>>> import numpy as np
>>> np.set_printoptions(suppress=True, linewidth=120)
>>> def rd(a):
...     return np.round(a, 2) + 0
... 
>>> rng = np.random.default_rng(471631)
>>> labels = rng.integers(0, 3, 4)
>>> A = np.triu((labels[:, None] == labels) & (rng.random((4, 4)) < 0.8), 1).astype(int)
>>> A += A.T
>>> print(A)
[[0 0 0 0]
 [0 0 0 0]
 [0 0 0 1]
 [0 0 1 0]]
>>> t3 = np.stack([A, 2 * A, A[::-1]])
>>> print(np.linalg.matrix_rank(t3.reshape(3, -1)))
2
>>> print(np.einsum("bij,cij->bc", t3, t3))
[[2 4 0]
 [4 8 0]
 [0 0 2]]
>>> print(rd(np.linalg.det(t3)))
[0. 0. 0.]
>>> print(t3.sum(axis=0))
[[0 0 1 0]
 [0 0 0 1]
 [0 0 0 3]
 [0 0 3 0]]
>>> print(t3.shape)
(3, 4, 4)
>>> feats = np.diag(20 * np.array([-4, -1, -2, 2])) + np.array([[-5, 1, -3, -8], [2, -1, 6, 2], [-7, -1, -9, 9], [-2, 2, -7, -5]])
>>> print(feats)
[[-85   1  -3  -8]
 [  2 -21   6   2]
 [ -7  -1 -49   9]
 [ -2   2  -7  35]]
>>> labels = rng.permutation(4)
>>> print(labels)
[1 0 3 2]
>>> Y = feats[labels][:, labels]
>>> print(np.allclose(Y, feats))
False
>>> print(np.trace(Y))
-120
>>> print(rd(np.sort(np.abs(np.linalg.eigvals(Y)))))
[21.37 34.44 47.25 85.82]
>>> print(Y)
[[-21   2   2   6]
 [  1 -85  -8  -3]
 [  2  -2  35  -7]
 [ -1  -7   9 -49]]
>>> data = np.vander(np.arange(3) - 1, 4, increasing=True)
>>> print(data)
[[ 1 -1  1 -1]
 [ 1  0  0  0]
 [ 1  1  1  1]]
>>> Y = data + rng.integers(-2, 3, (3, 2)) @ rng.integers(-2, 3, (2, 4))
>>> print(Y)
[[-1  2  3  0]
 [ 5 -6 -4 -2]
 [ 3  0  3  0]]
>>> print(np.linalg.matrix_rank(Y - data, tol=1e-8))
2
>>> Y = np.array([[2, 1, 0], [0, 1, 2], [2, -2, 2], [0, 0, 0]])
>>> print(np.einsum("ik,kj->ij", data, Y))
[[ 4 -2  0]
 [ 2  1  0]
 [ 4  0  4]]
>>> print(data.ravel(order="F"))
[ 1  1  1 -1  0  1  1  0  1 -1  0  1]
>>> t3 = data.reshape(3, 2, -1)
>>> print(np.einsum("ihd,jhd->hij", t3, t3).shape)
(2, 3, 3)
>>> print(t3.shape)
(3, 2, 2)
>>> print(t3.sum(axis=1))
[[ 2 -2]
 [ 1  0]
 [ 2  2]]
>>> Uu, sig, Vt = np.linalg.svd(data, full_matrices=False)
>>> print(np.allclose(Uu * sig @ Vt, data))
True
>>> print(rd(Uu.T @ data @ Vt.T))
[[2.14 0.   0.  ]
 [0.   2.   0.  ]
 [0.   0.   0.66]]
>>> print(rd(sig / sig[0]))
[1.   0.94 0.31]
>>> print((sig > 1e-8).sum())
3
>>> X = np.loadtxt("case11.csv", delimiter=",")
>>> print(rd(X))
[[ 1.    0.    0.    0.    0.    0.    0.    0.    0.  ]
 [ 0.    1.    0.    0.    0.    0.    0.    0.    0.  ]
 [ 0.    0.    1.    0.    0.    0.    0.    0.    0.  ]
 [ 0.    0.    0.    1.    0.    0.    0.    0.    0.  ]
 [ 0.    0.    0.    0.    0.71  0.    0.    0.    0.71]
 [ 0.    0.    0.    0.    0.    1.    0.    0.    0.  ]
 [ 0.    0.    0.    0.    0.    0.    1.    0.    0.  ]
 [ 0.    0.    0.    0.    0.    0.    0.    1.    0.  ]
 [ 0.    0.    0.    0.   -0.71  0.    0.    0.    0.71]]
>>> x0 = np.array([-1, 1, -2, 2, -1, 0, 0, -2, 1])
>>> print(rd((X * x0).sum(axis=1)))
[-1.    1.   -2.    2.    0.    0.    0.   -2.    1.41]
>>> print(np.linalg.norm(X @ x0) <= np.linalg.norm(X, 2) * np.linalg.norm(x0) + 1e-9)
True
>>> print(rd(np.einsum("ij,j->i", X, x0)))
[-1.    1.   -2.    2.    0.    0.    0.   -2.    1.41]
>>> print(rd(X @ np.ones(9)))
[1.   1.   1.   1.   1.41 1.   1.   1.   0.  ]
>>> print((X @ x0).argmax())
3
>>> print(X @ np.eye(9)[7])
[0. 0. 0. 0. 0. 0. 0. 1. 0.]
>>> print(rd(X @ x0))
[-1.    1.   -2.    2.    0.    0.    0.   -2.    1.41]
>>> print(rd(X * x0))
[[-1.    0.    0.    0.    0.    0.    0.    0.    0.  ]
 [ 0.    1.    0.    0.    0.    0.    0.    0.    0.  ]
 [ 0.    0.   -2.    0.    0.    0.    0.    0.    0.  ]
 [ 0.    0.    0.    2.    0.    0.    0.    0.    0.  ]
 [ 0.    0.    0.    0.   -0.71  0.    0.    0.    0.71]
 [ 0.    0.    0.    0.    0.    0.    0.    0.    0.  ]
 [ 0.    0.    0.    0.    0.    0.    0.    0.    0.  ]
 [ 0.    0.    0.    0.    0.    0.    0.   -2.    0.  ]
 [ 0.    0.    0.    0.    0.71  0.    0.    0.    0.71]]
